$ python3 -q
>>> import numpy as np
>>> from numpy import linalg as LA
>>> np.set_printoptions(precision=3, suppress=True, linewidth=200)
>>> def rnd(a):
...     return np.round(a, 3) + 0
... 
>>> arr = np.loadtxt("data.csv", delimiter=",")
>>> arr
array([[ 16.,   3.,  -3.,  -1.,  -1.,   0.,   2.,   1.,   2.],
       [ -3.,   7.,  -1.,   2.,   1.,   3.,   1.,  -1.,  -2.],
       [  2.,  -3.,  10.,   3.,   3.,   0.,   0.,   1.,  -3.],
       [ -2.,  -2.,  -1.,  14.,   0.,   3.,  -3.,   3.,   2.],
       [ -2.,   2.,  -1.,  -1.,  12.,   0.,  -2.,   3.,  -2.],
       [  2.,  -3.,   0.,   1.,   2., -15.,  -1.,   0.,  -3.],
       [  0.,   1.,  -2.,   0.,  -3.,  -1.,   0.,  -2.,   1.],
       [ -1.,  -2.,   0.,  -1.,   1.,   2.,   2., -17.,   0.],
       [ -3.,  -2.,  -2.,  -2.,  -2.,   2.,   3.,   0.,   3.]])
>>> np.allclose(arr @ arr.T, arr.T @ arr)
False
>>> rng = np.random.default_rng(1644)
>>> z = rng.permutation(9)
>>> z
array([7, 2, 1, 5, 4, 0, 6, 8, 3])
>>> other = arr[z][:, z]
>>> print(np.diag(other))
[-17.  10.   7. -15.  12.  16.   0.   3.  14.]
>>> np.trace(other)
np.float64(30.0)
>>> data = np.diag(np.array([7, 0, -1, 5])) + -1 * np.eye(4, k=1) + -1 * np.eye(4, k=-1)
>>> data
array([[ 7., -1.,  0.,  0.],
       [-1.,  0., -1.,  0.],
       [ 0., -1., -1., -1.],
       [ 0.,  0., -1.,  5.]])
>>> other = np.array([[-1, -2, 7], [6, 8, 9]])
>>> Z = np.kron(other, data)
>>> Z
array([[ -7.,   1.,  -0.,  -0., -14.,   2.,  -0.,  -0.,  49.,  -7.,   0.,   0.],
       [  1.,  -0.,   1.,  -0.,   2.,  -0.,   2.,  -0.,  -7.,   0.,  -7.,   0.],
       [ -0.,   1.,   1.,   1.,  -0.,   2.,   2.,   2.,   0.,  -7.,  -7.,  -7.],
       [ -0.,  -0.,   1.,  -5.,  -0.,  -0.,   2., -10.,   0.,   0.,  -7.,  35.],
       [ 42.,  -6.,   0.,   0.,  56.,  -8.,   0.,   0.,  63.,  -9.,   0.,   0.],
       [ -6.,   0.,  -6.,   0.,  -8.,   0.,  -8.,   0.,  -9.,   0.,  -9.,   0.],
       [  0.,  -6.,  -6.,  -6.,   0.,  -8.,  -8.,  -8.,   0.,  -9.,  -9.,  -9.],
       [  0.,   0.,  -6.,  30.,   0.,   0.,  -8.,  40.,   0.,   0.,  -9.,  45.]])
>>> LA.matrix_rank(Z)
np.int64(8)
>>> gram = Z.T @ Z
>>> rnd(LA.eigvalsh(gram)[::-1])
array([9850.636, 5154.778, 2138.317, 1118.968,  595.925,  129.36 ,   38.631,    8.386,    0.   ,    0.   ,    0.   ,    0.   ])
>>> LA.matrix_rank(gram)
np.int64(8)
>>> gram
array([[1850., -259.,   37.,    0., 2500., -350.,   50.,    0., 2350., -329.,   47.,    0.],
       [-259.,   74.,   37.,   37., -350.,  100.,   50.,   50., -329.,   94.,   47.,   47.],
       [  37.,   37.,  111., -148.,   50.,   50.,  150., -200.,   47.,   47.,  141., -188.],
       [   0.,   37., -148.,  962.,    0.,   50., -200., 1300.,    0.,   47., -188., 1222.],
       [2500., -350.,   50.,    0., 3400., -476.,   68.,    0., 2900., -406.,   58.,    0.],
       [-350.,  100.,   50.,   50., -476.,  136.,   68.,   68., -406.,  116.,   58.,   58.],
       [  50.,   50.,  150., -200.,   68.,   68.,  204., -272.,   58.,   58.,  174., -232.],
       [   0.,   50., -200., 1300.,    0.,   68., -272., 1768.,    0.,   58., -232., 1508.],
       [2350., -329.,   47.,    0., 2900., -406.,   58.,    0., 6500., -910.,  130.,    0.],
       [-329.,   94.,   47.,   47., -406.,  116.,   58.,   58., -910.,  260.,  130.,  130.],
       [  47.,   47.,  141., -188.,   58.,   58.,  174., -232.,  130.,  130.,  390., -520.],
       [   0.,   47., -188., 1222.,    0.,   58., -232., 1508.,    0.,  130., -520., 3380.]])
